In [1]: import numpy as np

In [2]: np.set_printoptions(precision=3, suppress=True, linewidth=120, sign=" ")

In [3]: rng = np.random.default_rng(65)

In [4]: labels = rng.integers(0, 2, 13)

In [5]: m1 = np.triu((labels[:, None] == labels) & (rng.random((13, 13)) < 0.8), 1).astype(int)

In [6]: m1 += m1.T

In [7]: m1
Out[7]: 
array([[ 0,  1,  0,  0,  1,  0,  0,  1,  0,  0,  1,  0,  1],
       [ 1,  0,  0,  0,  1,  1,  0,  1,  0,  0,  1,  0,  1],
       [ 0,  0,  0,  1,  0,  0,  1,  0,  0,  1,  0,  1,  0],
       [ 0,  0,  1,  0,  0,  0,  1,  0,  1,  1,  0,  1,  0],
       [ 1,  1,  0,  0,  0,  1,  0,  1,  0,  0,  0,  0,  1],
       [ 0,  1,  0,  0,  1,  0,  0,  1,  0,  0,  1,  0,  1],
       [ 0,  0,  1,  1,  0,  0,  0,  0,  1,  1,  0,  0,  0],
       [ 1,  1,  0,  0,  1,  1,  0,  0,  0,  0,  1,  0,  0],
       [ 0,  0,  0,  1,  0,  0,  1,  0,  0,  1,  0,  0,  0],
       [ 0,  0,  1,  1,  0,  0,  1,  0,  1,  0,  0,  1,  0],
       [ 1,  1,  0,  0,  0,  1,  0,  1,  0,  0,  0,  0,  1],
       [ 0,  0,  1,  1,  0,  0,  0,  0,  0,  1,  0,  0,  0],
       [ 1,  1,  0,  0,  1,  1,  0,  0,  0,  0,  1,  0,  0]])

In [8]: # null space of dimension 3

In [9]: np.trace(m1 @ m1 @ m1) // 6
Out[9]: np.int64(30)

In [10]: m1.sum(axis=0)
Out[10]: array([ 5,  6,  4,  5,  5,  5,  4,  5,  3,  5,  5,  3,  5])

In [11]: Lm = np.diag(m1.sum(axis=1)) - m1

In [12]: Lm @ np.ones(13)
Out[12]: array([ 0.,  0.,  0.,  0.,  0.,  0.,  0.,  0.,  0.,  0.,  0.,  0.,  0.])

In [13]: np.linalg.matrix_rank(Lm)
Out[13]: np.int64(11)

In [14]: np.linalg.cond(m1) > 100
Out[14]: np.True_

In [15]: vals, vecs = np.linalg.eigh(m1)

In [16]: (vals > 1e-8).sum(), (vals < -1e-8).sum()
Out[16]: (np.int64(3), np.int64(7))

In [17]: np.unique(vals.round(6) + 0, return_counts=True)[1]
Out[17]: array([ 2,  1,  1,  1,  1,  1,  3,  1,  1,  1])

In [18]: print(np.linalg.eigvalsh(m1 + -3 * np.eye(13)))
[-5.    -5.    -4.687 -4.618 -4.162 -4.    -3.432 -3.    -3.    -3.    -2.382  1.119  2.162]

In [19]: vals.round(3) + 0
Out[19]: array([-2.   , -2.   , -1.687, -1.618, -1.162, -1.   , -0.432,  0.   ,  0.   ,  0.   ,  0.618,  4.119,  5.162])

In [20]: np.round(np.abs(vecs[:, -1]), 3) + 0
Out[20]: array([ 0.369,  0.429,  0.   ,  0.   ,  0.369,  0.369,  0.   ,  0.369,  0.   ,  0.   ,  0.369,  0.   ,  0.369])

In [21]: np.abs(vecs[:, -1]).round(6).argmax()
Out[21]: np.int64(1)

In [22]: [round(float(np.linalg.det(m1[:i, :i])), 2) + 0 for i in range(1, 14)]
Out[22]: [0.0, -1.0, 0.0, 1.0, -2.0, 0.0, 0.0, 0.0, 0.0, 0.0, 0.0, 0.0, 0.0]

In [23]: vals, vecs = np.linalg.eigh(m1)

In [24]: x0 = np.array([8, -6, 5, -4, 2, -3, 0, -1, 5, -4, -1, -7, -1])

In [25]: round(float(x0 @ m1 @ x0 / (x0 @ x0)), 3), vals[0], round(vals[-1], 3)
Out[25]: (-0.599, np.float64(-2.0), np.float64(5.162))

In [26]: print((np.sign(vecs[:, -1].round(6)) == np.sign(vecs[0, -1].round(6))).astype(int))
[ 1  1  0  0  1  1  0  1  0  0  1  0  1]

In [27]: feats = np.loadtxt("run6.csv", delimiter=",")

In [28]: feats
Out[28]: 
array([[-0.207,  0.993,  0.879,  0.984, -0.501,  0.996,  0.874, -1.   , -0.997,  0.948],
       [-0.969, -0.623,  0.207, -0.999,  0.992, -1.   , -0.992,  0.952,  0.978, -0.319],
       [-0.821,  0.937,  0.774,  0.912, -0.604,  0.986,  0.749, -0.999, -0.883,  0.551],
       [-0.01 , -0.854, -0.446,  0.934, -0.987,  0.987,  0.932,  0.53 ,  0.854, -0.397],
       [ 0.405, -0.706, -0.235,  0.99 , -0.996,  0.997,  0.983, -0.862,  0.454,  0.67 ],
       [-0.149, -0.993, -0.824, -0.973,  0.217, -0.995, -0.793,  1.   ,  0.998, -0.859],
       [-0.558,  0.   ,  0.129, -0.804,  0.726, -0.896, -0.686,  0.363,  0.414, -0.159],
       [-0.818, -0.905, -0.291, -0.976,  0.706, -0.996, -0.864,  0.982,  0.986, -0.405],
       [-0.43 , -0.953,  0.282, -0.31 , -0.735, -0.999,  0.454, -0.996,  0.976,  1.   ],
       [-0.149,  0.544,  0.264, -0.558,  0.753, -0.711, -0.565, -0.438, -0.493,  0.168],
       [-1.   ,  0.997,  0.967,  0.119,  0.711,  0.987, -0.354, -1.   , -0.867, -0.912],
       [-0.558, -0.635, -0.217,  0.892, -0.969,  0.99 ,  0.879,  0.3  ,  0.789, -0.716],
       [-0.06 , -0.726,  0.119, -0.397, -0.159, -0.98 ,  0.02 , -0.885,  0.77 ,  0.984],
       [ 0.07 ,  0.992,  0.749, -0.53 ,  0.984, -0.462, -0.824, -0.986, -0.995,  0.3  ],
       [-0.422, -0.793, -0.388,  0.887, -0.977,  0.989,  0.887,  0.726,  0.872, -0.786],
       [-0.565, -0.996, -0.354, -0.998,  0.818, -1.   , -0.935,  0.824,  0.999,  0.997],
       [-0.3  , -0.178, -0.149,  0.952, -0.967,  0.998,  0.909,  0.   ,  0.235, -0.814],
       [ 0.914,  0.454, -0.551,  0.892, -0.611,  0.997,  0.641,  0.965, -0.896, -0.975],
       [ 0.696, -0.675, -0.572,  0.462, -0.67 ,  0.731,  0.446,  0.956,  0.388, -0.67 ],
       [ 0.999,  0.753, -0.578,  0.975, -0.371,  0.983,  0.804,  0.08 , -0.998,  0.551]])

In [29]: r0, r1 = feats[18], feats[12]

In [30]: round(r0 @ r1, 3)
Out[30]: np.float64(-1.611)

In [31]: p = (r0 @ r1) / (r0 @ r0) * r0

In [32]: round(float(np.linalg.norm(r0 + r1) ** 2 + np.linalg.norm(r0 - r1) ** 2), 3)
Out[32]: 16.418

In [33]: np.linalg.matrix_rank(np.outer(r0, r1))
Out[33]: np.int64(1)

In [34]: p
Out[34]: array([-0.268,  0.26 ,  0.221, -0.178,  0.258, -0.282, -0.172, -0.369, -0.15 ,  0.258])

In [35]: gram = np.cov(feats, rowvar=False)

In [36]: np.polyfit(feats[:, 4], feats[:, 3], 1)
Out[36]: array([-0.912,  0.002])

In [37]: M2 = np.c_[feats[:, :9] @ np.array([[0, -3, -2, 3, -2, 3, -1, 1, 0],
    ...:     [-1, -2, 0, 2, 1, 1, 3, -1, -3],
    ...:     [3, 0, -3, -2, -3, 0, -3, 1, 1],
    ...:     [-1, -3, -2, -1, 1, 3, 2, 2, 0],
    ...:     [3, 1, -3, 2, 0, 3, 3, -2, -1],
    ...:     [-3, -2, 3, 0, 3, 0, 1, -1, 2],
    ...:     [3, 2, 0, -1, -1, 0, 0, 0, 0],
    ...:     [2, -2, 0, 2, 2, -1, -3, -1, -1],
    ...:     [-1, 3, 2, -1, -1, 0, 3, -1, -3]]), np.array([-2, -1, -1, 0, 0, 2, -1, -1, -2, 0, -1, 0, 2, 1, 0, -2, -2, -1, -2, 1])]

In [38]: print(M2)
[[ -2.212  -6.053  -1.694  -4.256   0.865   2.821   2.019   3.65    4.384  -2.   ]
 [  6.169   9.188  -0.705   0.334  -1.387  -4.503  -1.465  -5.051  -4.802  -1.   ]
 [ -3.165  -3.876   0.5    -6.121   2.263   0.397   2.656   2.944   4.187  -1.   ]
 [ -4.338  -0.659   7.12   -4.48    3.673  -1.573  -0.348   1.869   1.985   0.   ]
 [ -6.197  -0.711   4.802  -5.87    0.009   1.353   2.119   4.259   4.373   0.   ]
 [  1.753   6.967   3.076   2.417  -0.386  -4.708  -2.654  -3.363  -4.046   2.   ]
 [  4.311   5.748  -1.701   1.322  -1.765  -2.271  -0.002  -3.37   -3.994  -1.   ]
 [  4.5     9.156   1.327   0.548  -0.518  -5.151  -1.842  -4.54   -4.214  -1.   ]
 [  1.295  11.217   1.794  -8.342  -7.668  -4.382  -1.183   2.674  -0.054  -2.   ]
 [  3.12    1.475  -4.756   2.359  -2.459   1.12    1.256  -1.409  -1.626   0.   ]
 [ -1.238  -1.923  -2.045  -2.416   2.397   1.487   4.847  -1.334   2.84   -1.   ]
 [ -4.337   0.844   7.438  -6.408   3.926  -2.84    0.638   1.503   1.97    0.   ]
 [  1.463   8.744  -0.366  -4.351  -6.86   -1.689   0.239   1.404  -0.929   2.   ]
 [  2.674  -1.357  -7.655   3.041  -3.464   3.55    2.062  -0.758  -0.164   1.   ]
 [ -3.915   0.174   7.876  -5.224   4.762  -3.055  -0.523   1.124   1.604   0.   ]
 [  4.23    8.978   0.732   1.239  -1.218  -4.055  -1.378  -4.378  -4.005  -2.   ]
 [ -4.624  -2.04    5.508  -4.988   3.671  -1.123   0.919   2.334   2.643  -2.   ]
 [ -3.074 -12.267   1.073   4.823   6.347   3.074  -2.534   1.849   2.415  -1.   ]
 [ -2.844  -4.112   4.379   1.158   3.382  -0.167  -3.064   0.988   1.465  -2.   ]
 [ -3.954 -11.311  -0.148   4.296   4.767   5.482   1.58    2.295   2.414   1.   ]]

In [39]: np.round(np.linalg.norm(M2 - feats @ np.linalg.lstsq(feats, M2)[0], axis=0), 3) + 0
Out[39]: array([ 0.   ,  0.   ,  0.   ,  0.   ,  0.   ,  0.   ,  0.   ,  0.   ,  0.   ,  3.587])

In [40]: r0 = np.array([2, 3, 3])

In [41]: np.convolve(M2[15], r0)
Out[41]: array([  8.46 ,  30.646,  41.088,  31.608,   3.477,  -8.047, -18.575, -25.055, -25.278, -29.149, -18.015,  -6.   ])

In [42]: proj = feats @ np.linalg.solve(feats.T @ feats, feats.T)

In [43]: np.round(proj @ feats[:, 1], 3) + 0
Out[43]: 
array([ 0.993, -0.623,  0.937, -0.854, -0.706, -0.993,  0.   , -0.905, -0.953,  0.544,  0.997, -0.635, -0.726,  0.992,
       -0.793, -0.996, -0.178,  0.454, -0.675,  0.753])

In [44]: np.round(np.trace(proj), 3)
Out[44]: np.float64(10.0)

In [45]: np.round(np.linalg.eigvalsh(proj), 3) + 0
Out[45]: array([ 0.,  0.,  0.,  0.,  0.,  0.,  0.,  0.,  0.,  0.,  1.,  1.,  1.,  1.,  1.,  1.,  1.,  1.,  1.,  1.])

In [46]: C = np.sign(np.array([[-2, 2, 0, -3], [1, 3, -1, 3], [0, 0, -3, 2], [-2, 1, 1, -3]]))

In [47]: M2 = (np.tril(C, -1) + np.eye(4)) @ (np.triu(C, 1) + np.eye(4))

In [48]: vals = np.array([-5, -2, 0, -5])

In [49]: M = np.rint(M2 * vals @ np.linalg.inv(M2)) + 0

In [50]: M
Out[50]: 
array([[-20.,   9.,   9.,  -6.],
       [-20.,   8.,   8.,  -7.],
       [-10.,   5.,   5.,  -5.],
       [  0.,   0.,   0.,  -5.]])

In [51]: round(np.trace(np.linalg.pinv(M) @ M), 3)
Out[51]: np.float64(3.0)

In [52]: print(np.unique(M.round(6), axis=0).shape)
(4, 4)

In [53]: np.allclose(M[:-1].T @ np.linalg.lstsq(M[:-1].T, M[-1])[0], M[-1])
Out[53]: True

In [54]: print(np.round(M @ np.linalg.pinv(M) @ M, 3) + 0)
[[-20.   9.   9.  -6.]
 [-20.   8.   8.  -7.]
 [-10.   5.   5.  -5.]
 [  0.   0.   0.  -5.]]

In [55]: np.linalg.lstsq(M[:-1].T, M[-1])[2]
Out[55]: np.int32(3)

In [56]: np.abs(np.diag(np.linalg.qr(M)[1])) > 1e-9
Out[56]: array([ True,  True, False,  True])

In [57]: Ac = (feats - feats.mean(axis=0)) / feats.std(axis=0)

In [58]: Ac.std(axis=0)
Out[58]: array([ 1.,  1.,  1.,  1.,  1.,  1.,  1.,  1.,  1.,  1.])

In [59]: beta = np.linalg.lstsq(np.delete(Ac, 0, axis=1), Ac[:, 0])[0]

In [60]: print(beta)
[-2.105 -0.663  1.224  0.8   -1.147  0.521 -0.238 -2.498 -0.152]

In [61]: np.abs(beta).argmax()
Out[61]: np.int64(7)

In [62]: J = np.loadtxt("case11.csv", delimiter=",")

In [63]: J
Out[63]: 
array([[-1.,  0., -1., -2.,  1., -2.,  0., -1.,  0.,  0.,  3.,  1., -2., -1.],
       [-2., -1.,  3.,  3.,  0.,  2.,  1.,  0.,  1., -3.,  1., -3.,  2.,  3.],
       [ 2.,  0., -1.,  3.,  2.,  2., -2., -3.,  0., -2.,  2.,  2., -3., -2.],
       [ 1.,  1.,  3., -1., -1.,  1.,  0.,  1., -1., -2.,  1., -1.,  1.,  2.],
       [-1.,  0., -1., -2.,  1., -2.,  0., -1.,  0.,  0.,  3.,  1., -2., -1.],
       [ 3., -2.,  0., -1.,  2.,  1., -2.,  0., -2.,  1.,  0., -3.,  0.,  0.],
       [ 2., -1.,  0., -1.,  2.,  3.,  0., -1., -3., -1.,  2.,  1.,  2.,  3.],
       [-1., -2., -1.,  3., -3., -2.,  3.,  1.,  1., -2.,  1., -2.,  1.,  2.],
       [ 2., -2., -2.,  2.,  0., -3., -2., -1.,  3.,  0., -1.,  0.,  3.,  3.]])

In [64]: round(np.trace(np.linalg.pinv(J) @ J), 3)
Out[64]: np.float64(8.0)

In [65]: np.abs(np.diag(np.linalg.qr(J)[1])) > 1e-9
Out[65]: array([ True,  True,  True,  True,  True,  True,  True,  True, False])

In [66]: np.linalg.lstsq(J[:-1].T, J[-1])[2]
Out[66]: np.int32(7)

In [67]: np.round(J @ np.linalg.pinv(J) @ J, 3) + 0
Out[67]: 
array([[-1.,  0., -1., -2.,  1., -2.,  0., -1.,  0.,  0.,  3.,  1., -2., -1.],
       [-2., -1.,  3.,  3.,  0.,  2.,  1.,  0.,  1., -3.,  1., -3.,  2.,  3.],
       [ 2.,  0., -1.,  3.,  2.,  2., -2., -3.,  0., -2.,  2.,  2., -3., -2.],
       [ 1.,  1.,  3., -1., -1.,  1.,  0.,  1., -1., -2.,  1., -1.,  1.,  2.],
       [-1.,  0., -1., -2.,  1., -2.,  0., -1.,  0.,  0.,  3.,  1., -2., -1.],
       [ 3., -2.,  0., -1.,  2.,  1., -2.,  0., -2.,  1.,  0., -3.,  0.,  0.],
       [ 2., -1.,  0., -1.,  2.,  3.,  0., -1., -3., -1.,  2.,  1.,  2.,  3.],
       [-1., -2., -1.,  3., -3., -2.,  3.,  1.,  1., -2.,  1., -2.,  1.,  2.],
       [ 2., -2., -2.,  2.,  0., -3., -2., -1.,  3.,  0., -1.,  0.,  3.,  3.]])
